% ipython --no-banner

In [1]: import numpy as np

In [2]: np.set_printoptions(precision=3, suppress=True, linewidth=200)

In [3]: feats = np.load("data.npy")

In [4]: feats
Out[4]: 
array([[ 1,  7, -2],
       [-7, -9,  4],
       [ 0,  0,  0],
       [ 1,  7, -2],
       [ 0,  0,  0],
       [ 0,  0,  0],
       [ 0,  0,  0],
       [ 0,  0,  0],
       [ 0,  0,  0],
       [ 0,  0,  0],
       [-6, -5, -4],
       [-7, -9,  4],
       [ 1,  4, -8],
       [ 0,  0,  0],
       [ 1,  4, -8],
       [ 0,  0,  0],
       [ 0,  0,  0],
       [-7, -9,  4],
       [ 1,  7, -2],
       [-7, -9,  4],
       [ 1,  4, -8],
       [ 0,  0,  0],
       [ 0,  0,  0],
       [ 0,  0,  0],
       [ 0,  0,  0],
       [ 1,  7, -2],
       [ 1,  4, -8]])

In [5]: Ac = feats - feats.mean(axis=0)

In [6]: U, sigma, vt = np.linalg.svd(Ac, full_matrices=False)

In [7]: np.round(Ac.mean(axis=0), 3) + 0
Out[7]: array([0., 0., 0.])

In [8]: np.searchsorted(np.cumsum(sigma ** 2) / (sigma ** 2).sum(), 0.9) + 1
Out[8]: np.int64(2)

In [9]: np.abs(U[:, 0]).argmax()
Out[9]: np.int64(1)

In [10]: np.linalg.matrix_rank(Ac)
Out[10]: np.int64(3)

In [11]: np.round((sigma ** 2).sum() ** 2 / (sigma ** 4).sum(), 3)
Out[11]: np.float64(1.354)

In [12]: Ac = (feats - feats.mean(axis=0)) / feats.std(axis=0)

In [13]: np.argwhere(np.abs(Ac) > 2)
Out[13]: 
array([[ 1,  0],
       [11,  0],
       [12,  2],
       [14,  2],
       [17,  0],
       [19,  0],
       [20,  2],
       [26,  2]])

In [14]: Ac.std(axis=0)
Out[14]: array([1., 1., 1.])

In [15]: c = np.linalg.lstsq(np.delete(Ac, 2, axis=1), Ac[:, 2])[0]

In [16]: np.abs(c).argmax()
Out[16]: np.int64(1)

In [17]: arr = np.load("x.npy")

In [18]: arr
Out[18]: 
array([[ -5,   6,   4],
       [-30,  36,  24],
       [ 20, -24, -16],
       [ 15, -18, -12]])

In [19]: x0 = np.array([-2, -1, -1])

In [20]: h = np.maximum(arr @ x0, 0)

In [21]: h
Out[21]: array([0, 0, 0, 0])

In [22]: np.maximum(arr @ (3 * x0), 0)
Out[22]: array([0, 0, 0, 0])

In [23]: np.maximum(arr @ x0, 0) - np.maximum(-arr @ x0, 0)
Out[23]: array([0, 0, 0, 0])

In [24]: arr * (h > 1e-9)[:, None]
Out[24]: 
array([[0, 0, 0],
       [0, 0, 0],
       [0, 0, 0],
       [0, 0, 0]])

In [25]: np.tanh(arr @ x0)
Out[25]: array([0., 0., 0., 0.])

In [26]: r0, v = arr[2], arr[3]

In [27]: r0 @ v
Out[27]: np.int64(924)

In [28]: r0 @ r0
Out[28]: np.int64(1232)

In [29]: pr = (r0 @ v) / (r0 @ r0) * r0

In [30]: np.linalg.matrix_rank(np.outer(r0, v))
Out[30]: np.int64(1)

In [31]: np.outer(r0, v)
Out[31]: 
array([[ 300, -360, -240],
       [-360,  432,  288],
       [-240,  288,  192]])

In [32]: (v - pr) @ r0
Out[32]: np.float64(0.0)

In [33]: U, sigma, vt = np.linalg.svd(arr)

In [34]: sigma.round(3) + 0
Out[34]: array([69.094,  0.   ,  0.   ])

In [35]: Y = U[:, :1] @ np.diag(sigma[:1]) @ vt[:1]

In [36]: round(float(np.linalg.norm(arr - Y, 2)), 3), np.round(sigma[1], 3)
Out[36]: (0.0, np.float64(0.0))

In [37]: np.linalg.matrix_rank(arr, rtol=0.05)
Out[37]: np.int64(1)

In [38]: round(float(np.linalg.norm(arr - Y) / np.linalg.norm(arr)), 3)
Out[38]: 0.0

In [39]: np.linalg.matrix_rank(Y)
Out[39]: np.int64(1)

In [40]: x0 = np.array([2, 5, 2])

In [41]: (arr @ x0).argmax()
Out[41]: np.int64(1)

In [42]: arr * x0
Out[42]: 
array([[ -10,   30,    8],
       [ -60,  180,   48],
       [  40, -120,  -32],
       [  30,  -90,  -24]])

In [43]: (arr * x0).sum(axis=1)
Out[43]: array([  28,  168, -112,  -84])

In [44]: np.linalg.norm(arr @ x0) <= np.linalg.norm(arr, 2) * np.linalg.norm(x0) + 1e-9
Out[44]: np.True_

In [45]: np.einsum("ij,j->i", arr, x0)
Out[45]: array([  28,  168, -112,  -84])

In [46]: arr @ np.eye(3)[0]
Out[46]: array([ -5., -30.,  20.,  15.])

In [47]: m1 = np.load("dump.npy")

In [48]: m1
Out[48]: 
array([[1, 0, 0, 0],
       [0, 0, 1, 0],
       [0, 1, 0, 0],
       [0, 0, 0, 1]])

In [49]: np.linalg.matrix_power(m1, 2)
Out[49]: 
array([[1, 0, 0, 0],
       [0, 1, 0, 0],
       [0, 0, 1, 0],
       [0, 0, 0, 1]])

In [50]: m1.sum(axis=1)
Out[50]: array([1, 1, 1, 1])

In [51]: m1 @ np.ones(4)
Out[51]: array([1., 1., 1., 1.])

In [52]: pr = np.eye(4)[2]

In [53]: for _ in range(3):
    ...:     pr = pr @ m1
    ...:     print(pr.round(3))
    ...: 
[0. 1. 0. 0.]
[0. 0. 1. 0.]
[0. 1. 0. 0.]

In [54]: r0 = np.array([0, 0, 0, 1])

In [55]: Y = m1 + np.outer(r0, np.eye(4)[2])

In [56]: Y
Out[56]: 
array([[1., 0., 0., 0.],
       [0., 0., 1., 0.],
       [0., 1., 0., 0.],
       [0., 0., 1., 1.]])

In [57]: np.linalg.matrix_rank(np.linalg.inv(Y) - np.linalg.inv(m1), tol=1e-8)
Out[57]: np.int64(1)
